% ipython --no-banner

In [1]: import numpy as np

In [2]: from numpy import linalg as LA

In [3]: np.set_printoptions(precision=2, suppress=True, linewidth=120, legacy="1.25")

In [4]: W0 = np.array([[3, 1, 3, 1, 3, 1],
   ...:     [3, 0, 3, 0, 3, 0],
   ...:     [1, 2, 1, 2, 1, 2],
   ...:     [3, 1, 3, 1, 3, 1],
   ...:     [3, 0, 3, 0, 3, 0],
   ...:     [1, 2, 1, 2, 1, 2]])

In [5]: U, sig, Vt = LA.svd(W0)

In [6]: sig.round(2) + 0
Out[6]: array([11.12,  4.52,  0.  ,  0.  ,  0.  ,  0.  ])

In [7]: other = U[:, :2] @ np.diag(sig[:2]) @ Vt[:2]

In [8]: other.round(2) + 0
Out[8]: 
array([[3., 1., 3., 1., 3., 1.],
       [3., 0., 3., 0., 3., 0.],
       [1., 2., 1., 2., 1., 2.],
       [3., 1., 3., 1., 3., 1.],
       [3., 0., 3., 0., 3., 0.],
       [1., 2., 1., 2., 1., 2.]])

In [9]: LA.matrix_rank(other)
Out[9]: 2

In [10]: W0 @ W0
Out[10]: 
array([[28, 12, 28, 12, 28, 12],
       [21,  9, 21,  9, 21,  9],
       [21,  9, 21,  9, 21,  9],
       [28, 12, 28, 12, 28, 12],
       [21,  9, 21,  9, 21,  9],
       [21,  9, 21,  9, 21,  9]])

In [11]: np.allclose(W0, W0.T)
Out[11]: False

In [12]: LA.matrix_power(W0, 4)
Out[12]: 
array([[2800, 1200, 2800, 1200, 2800, 1200],
       [2100,  900, 2100,  900, 2100,  900],
       [2100,  900, 2100,  900, 2100,  900],
       [2800, 1200, 2800, 1200, 2800, 1200],
       [2100,  900, 2100,  900, 2100,  900],
       [2100,  900, 2100,  900, 2100,  900]])

In [13]: np.round(LA.det(W0), 2)
Out[13]: 0.0

In [14]: round(float(np.abs(LA.eigvals(W0)).max()), 2)
Out[14]: 10.0

In [15]: np.allclose(W0 @ W0.T, W0.T @ W0)
Out[15]: False

In [16]: (W0 - W0.T) / 2
Out[16]: 
array([[ 0. , -1. ,  1. , -1. ,  0. ,  0. ],
       [ 1. ,  0. ,  0.5, -0.5,  1.5, -1. ],
       [-1. , -0.5,  0. , -0.5, -1. ,  0.5],
       [ 1. ,  0.5,  0.5,  0. ,  1.5, -0.5],
       [ 0. , -1.5,  1. , -1.5,  0. , -0.5],
       [ 0. ,  1. , -0.5,  0.5,  0.5,  0. ]])

In [17]: (W0 + W0.T) / 2
Out[17]: 
array([[3. , 2. , 2. , 2. , 3. , 1. ],
       [2. , 0. , 2.5, 0.5, 1.5, 1. ],
       [2. , 2.5, 1. , 2.5, 2. , 1.5],
       [2. , 0.5, 2.5, 1. , 1.5, 1.5],
       [3. , 1.5, 2. , 1.5, 3. , 0.5],
       [1. , 1. , 1.5, 1.5, 0.5, 2. ]])
